% ipython --no-banner

In [1]: import numpy as np

In [2]: from numpy import linalg as LA

In [3]: np.set_printoptions(precision=3, suppress=True, linewidth=140, floatmode="fixed")

In [4]: X = np.load("m.npy")

In [5]: X
Out[5]: 
array([[-1,  0, -1,  0, -1,  0],
       [ 2,  0,  2,  0,  2,  0],
       [ 2,  0,  2,  0,  2,  0],
       [-1,  0, -1,  0, -1,  0],
       [ 2,  0,  2,  0,  2,  0],
       [ 2,  0,  2,  0,  2,  0]])

In [6]: np.allclose(X[:-1].T @ LA.lstsq(X[:-1].T, X[-1])[0], X[-1])
Out[6]: True

In [7]: X @ LA.pinv(X) @ X
Out[7]: 
array([[-1.000,  0.000, -1.000,  0.000, -1.000,  0.000],
       [ 2.000,  0.000,  2.000,  0.000,  2.000,  0.000],
       [ 2.000,  0.000,  2.000,  0.000,  2.000,  0.000],
       [-1.000,  0.000, -1.000,  0.000, -1.000,  0.000],
       [ 2.000,  0.000,  2.000,  0.000,  2.000,  0.000],
       [ 2.000,  0.000,  2.000,  0.000,  2.000,  0.000]])

In [8]: Uu, sv, Vh = LA.svd(X)

In [9]: V = Vh[:(sv > 1e-8).sum()]

In [10]: rng = np.random.default_rng(941454)

In [11]: x = X[2] + 5 * X[0] + rng.integers(2) * np.eye(6)[2]

In [12]: x
Out[12]: array([-3.000,  0.000, -3.000,  0.000, -3.000,  0.000])

In [13]: round(LA.norm(x - V.T @ V @ x), 3)
Out[13]: np.float64(0.0)

In [14]: V.T @ V
Out[14]: 
array([[0.333, 0.000, 0.333, 0.000, 0.333, 0.000],
       [0.000, 0.000, 0.000, 0.000, 0.000, 0.000],
       [0.333, 0.000, 0.333, 0.000, 0.333, 0.000],
       [0.000, 0.000, 0.000, 0.000, 0.000, 0.000],
       [0.333, 0.000, 0.333, 0.000, 0.333, 0.000],
       [0.000, 0.000, 0.000, 0.000, 0.000, 0.000]])

In [15]: LA.matrix_rank(np.vstack([X, x]))
Out[15]: np.int64(1)

In [16]: x = np.array([0, -1, 2, -2, -1, 3])

In [17]: h1 = np.maximum(X @ x, 0)

In [18]: np.flatnonzero(h1 > 1e-9)
Out[18]: array([1, 2, 4, 5])

In [19]: X * (h1 > 1e-9)[:, None]
Out[19]: 
array([[0, 0, 0, 0, 0, 0],
       [2, 0, 2, 0, 2, 0],
       [2, 0, 2, 0, 2, 0],
       [0, 0, 0, 0, 0, 0],
       [2, 0, 2, 0, 2, 0],
       [2, 0, 2, 0, 2, 0]])

In [20]: np.tanh(X @ x)
Out[20]: array([-0.762,  0.964,  0.964, -0.762,  0.964,  0.964])

In [21]: h1
Out[21]: array([0, 2, 2, 0, 2, 2])

In [22]: X.T @ h1
Out[22]: array([16,  0, 16,  0, 16,  0])

In [23]: r = LA.matrix_rank(X)

In [24]: r
Out[24]: np.int64(1)

In [25]: N = LA.svd(X)[2][r:].T

In [26]: N.shape
Out[26]: (6, 5)

In [27]: [int(LA.matrix_rank(X[:, :j + 1])) for j in range(6)]
Out[27]: [1, 1, 1, 1, 1, 1]

In [28]: [int(LA.matrix_rank(X[:i])) for i in range(1, len(X) + 1)]
Out[28]: [1, 1, 1, 1, 1, 1]

In [29]: mat = np.loadtxt("test11.csv", delimiter=",")

In [30]: mat
Out[30]: 
array([[ -2.225,  -0.612,  28.072, -16.200,   9.551, -13.905],
       [ 14.239, -17.596,   3.380, -21.141,  14.159, -35.205],
       [ -4.431,  -8.498,  11.424,  -2.392,   5.577,  -8.445],
       [-15.797, -12.506,  28.550,   9.452, -11.569,   3.771],
       [ 46.635, -12.731,   7.063,   5.032,  -4.268,   7.100],
       [ 20.639,  -4.791, -21.364,   3.546, -16.593, -24.094],
       [  7.320,   3.736,  -0.037,  14.158,  -6.773,  25.473],
       [-23.148,  -0.047,  12.693,  13.966,  18.860,   6.029],
       [ -0.526, -21.960, -21.288, -31.124,  10.718,  -5.591],
       [ -2.279,   2.546, -14.721,   3.468,  23.653,  41.515],
       [-11.294,  12.612, -10.849,  19.111,  -8.319,  -3.109]])

In [31]: P = mat @ LA.solve(mat.T @ mat, mat.T)

In [32]: np.round(LA.eigvalsh(P), 3) + 0
Out[32]: array([0.000, 0.000, 0.000, 0.000, 0.000, 1.000, 1.000, 1.000, 1.000, 1.000, 1.000])

In [33]: round(float(np.trace(P)), 3)
Out[33]: 6.0

In [34]: A2 = mat + rng.integers(-2, 3, (11, 4)) @ rng.integers(-2, 3, (4, 6))

In [35]: A2
Out[35]: 
array([[ -5.225,   1.388,  23.072, -10.200,   9.551, -12.905],
       [ 10.239, -25.596,   0.380, -19.141,   8.159, -33.205],
       [ -0.431, -12.498,  13.424,  -7.392,   7.577, -12.445],
       [-17.797, -16.506,  32.550,   5.452, -15.569,   5.771],
       [ 47.635, -10.731,  -1.937,  12.032,   1.732,   2.100],
       [ 29.639, -10.791, -17.364,  -4.454, -14.593, -29.094],
       [  5.320,   3.736,  -8.037,  21.158,  -4.773,  23.473],
       [-17.148,  -4.047,  17.693,   6.966,  18.860,   4.029],
       [ -0.526, -17.960, -14.288, -35.124,   8.718,  -1.591],
       [ -4.279,   6.546, -22.721,  11.468,  27.653,  39.515],
       [-15.294,  16.612, -12.849,  24.111, -10.319,   0.891]])

In [36]: A2 - mat
Out[36]: 
array([[-3.000,  2.000, -5.000,  6.000,  0.000,  1.000],
       [-4.000, -8.000, -3.000,  2.000, -6.000,  2.000],
       [ 4.000, -4.000,  2.000, -5.000,  2.000, -4.000],
       [-2.000, -4.000,  4.000, -4.000, -4.000,  2.000],
       [ 1.000,  2.000, -9.000,  7.000,  6.000, -5.000],
       [ 9.000, -6.000,  4.000, -8.000,  2.000, -5.000],
       [-2.000,  0.000, -8.000,  7.000,  2.000, -2.000],
       [ 6.000, -4.000,  5.000, -7.000,  0.000, -2.000],
       [ 0.000,  4.000,  7.000, -4.000, -2.000,  4.000],
       [-2.000,  4.000, -8.000,  8.000,  4.000, -2.000],
       [-4.000,  4.000, -2.000,  5.000, -2.000,  4.000]])

In [37]: A2 = np.c_[mat[:, :1] @ np.array([[5]]), np.array([4, -5, -9, 6, 4, 5, 7, -4, -6, -6, 5])]

In [38]: A2
Out[38]: 
array([[ -11.125,    4.000],
       [  71.195,   -5.000],
       [ -22.155,   -9.000],
       [ -78.985,    6.000],
       [ 233.175,    4.000],
       [ 103.195,    5.000],
       [  36.600,    7.000],
       [-115.740,   -4.000],
       [  -2.630,   -6.000],
       [ -11.395,   -6.000],
       [ -56.470,    5.000]])

In [39]: LA.matrix_rank(A2)
Out[39]: np.int64(2)

In [40]: LA.norm(LA.qr(mat)[0].T @ A2, axis=0) ** 2 / ((A2 ** 2).sum(axis=0) + 1e-12)
Out[40]: array([1.000, 0.701])

In [41]: M = np.load("dump.npy")

In [42]: M
Out[42]: 
array([[ 0.758,  3.611,  2.904,  4.016, -0.293, -2.303],
       [ 4.863, -2.883,  0.115,  2.736, -4.443, -2.988],
       [ 2.946,  1.856, -1.128,  0.345, -6.552, -4.279],
       [ 5.375, -1.429, -2.292,  1.911, -6.070, -3.139],
       [ 0.434,  5.730,  2.101,  3.240, -0.270, -3.156],
       [ 1.985, -2.290, -1.535,  3.188, -6.201, -2.209],
       [ 4.464, -1.475,  1.097,  1.958, -4.699, -3.190],
       [-0.587,  5.190,  1.784,  3.523, -0.093, -2.669],
       [-0.153,  5.368,  2.659,  2.143, -0.347, -1.928],
       [ 3.843, -1.194, -0.919,  1.502, -5.374, -3.036]])

In [43]: x = np.array([0, 2, -1, -2, -1, -1])

In [44]: target = M @ x

In [45]: np.round(LA.solve(M.T @ M, M.T @ target), 3) + 0
Out[45]: array([ 0.000,  2.000, -1.000, -2.000, -1.000, -1.000])

In [46]: np.round(LA.pinv(M) @ M, 3) + 0
Out[46]: 
array([[1.000, 0.000, 0.000, 0.000, 0.000, 0.000],
       [0.000, 1.000, 0.000, 0.000, 0.000, 0.000],
       [0.000, 0.000, 1.000, 0.000, 0.000, 0.000],
       [0.000, 0.000, 0.000, 1.000, 0.000, 0.000],
       [0.000, 0.000, 0.000, 0.000, 1.000, 0.000],
       [0.000, 0.000, 0.000, 0.000, 0.000, 1.000]])

In [47]: target = target + 0.02 * rng.normal(size=10)

In [48]: target
Out[48]: array([-1.079, -3.914, 14.999,  4.813,  6.307, -1.000, -0.120,  4.296,  6.091,  3.960])

In [49]: c, *_ = LA.lstsq(M, target)

In [50]: c.round()
Out[50]: array([ 0.000,  2.000, -1.000, -2.000, -1.000, -1.000])

In [51]: [round(float(LA.norm(LA.solve(M.T @ M + lam * np.eye(6), M.T @ target))), 2) for lam in (0, 1, 10, 100)]
Out[51]: [3.32, 3.16, 2.3, 0.79]

In [52]: M.shape
Out[52]: (10, 6)

In [53]: np.count_nonzero(M)
Out[53]: np.int64(60)

In [54]: M.sum(axis=0)
Out[54]: array([ 23.928,  12.484,   4.786,  24.562, -34.342, -28.897])

In [55]: LA.svd(M, compute_uv=False)
Out[55]: array([19.557, 13.696,  4.733,  3.203,  1.923,  0.841])

In [56]: f = np.array([1, -2])

In [57]: np.polyval(f, M[1])
Out[57]: array([ 2.863, -4.883, -1.885,  0.736, -6.443, -4.988])

In [58]: A2 = M / LA.norm(M, axis=1, keepdims=True)

In [59]: G = A2 @ A2.T

In [60]: LA.norm(A2, axis=1)
Out[60]: array([1.000, 1.000, 1.000, 1.000, 1.000, 1.000, 1.000, 1.000, 1.000, 1.000])

In [61]: (G - 2 * np.eye(10)).round(6).argmax(axis=1)
Out[61]: array([4, 6, 9, 9, 7, 9, 1, 4, 4, 3])

In [62]: round(np.degrees(np.arccos(np.clip(G[6, 2], -1, 1))), 3)
Out[62]: np.float64(35.439)

In [63]: feats = np.loadtxt("w.csv", delimiter=",")

In [64]: feats
Out[64]: 
array([[ 49.000, -28.000, -56.000],
       [-28.000,  16.000,  32.000],
       [-56.000,  32.000,  64.000]])

In [65]: Q, r_ = LA.qr(M)

In [66]: np.abs(np.diag(r_))
Out[66]: array([10.049, 10.724,  3.731,  4.304,  3.790,  1.001])

In [67]: Q @ r_
Out[67]: 
array([[ 0.758,  3.611,  2.904,  4.016, -0.293, -2.303],
       [ 4.863, -2.883,  0.115,  2.736, -4.443, -2.988],
       [ 2.946,  1.856, -1.128,  0.345, -6.552, -4.279],
       [ 5.375, -1.429, -2.292,  1.911, -6.070, -3.139],
       [ 0.434,  5.730,  2.101,  3.240, -0.270, -3.156],
       [ 1.985, -2.290, -1.535,  3.188, -6.201, -2.209],
       [ 4.464, -1.475,  1.097,  1.958, -4.699, -3.190],
       [-0.587,  5.190,  1.784,  3.523, -0.093, -2.669],
       [-0.153,  5.368,  2.659,  2.143, -0.347, -1.928],
       [ 3.843, -1.194, -0.919,  1.502, -5.374, -3.036]])

In [68]: np.round(Q.T @ Q, 3) + 0
Out[68]: 
array([[1.000, 0.000, 0.000, 0.000, 0.000, 0.000],
       [0.000, 1.000, 0.000, 0.000, 0.000, 0.000],
       [0.000, 0.000, 1.000, 0.000, 0.000, 0.000],
       [0.000, 0.000, 0.000, 1.000, 0.000, 0.000],
       [0.000, 0.000, 0.000, 0.000, 1.000, 0.000],
       [0.000, 0.000, 0.000, 0.000, 0.000, 1.000]])
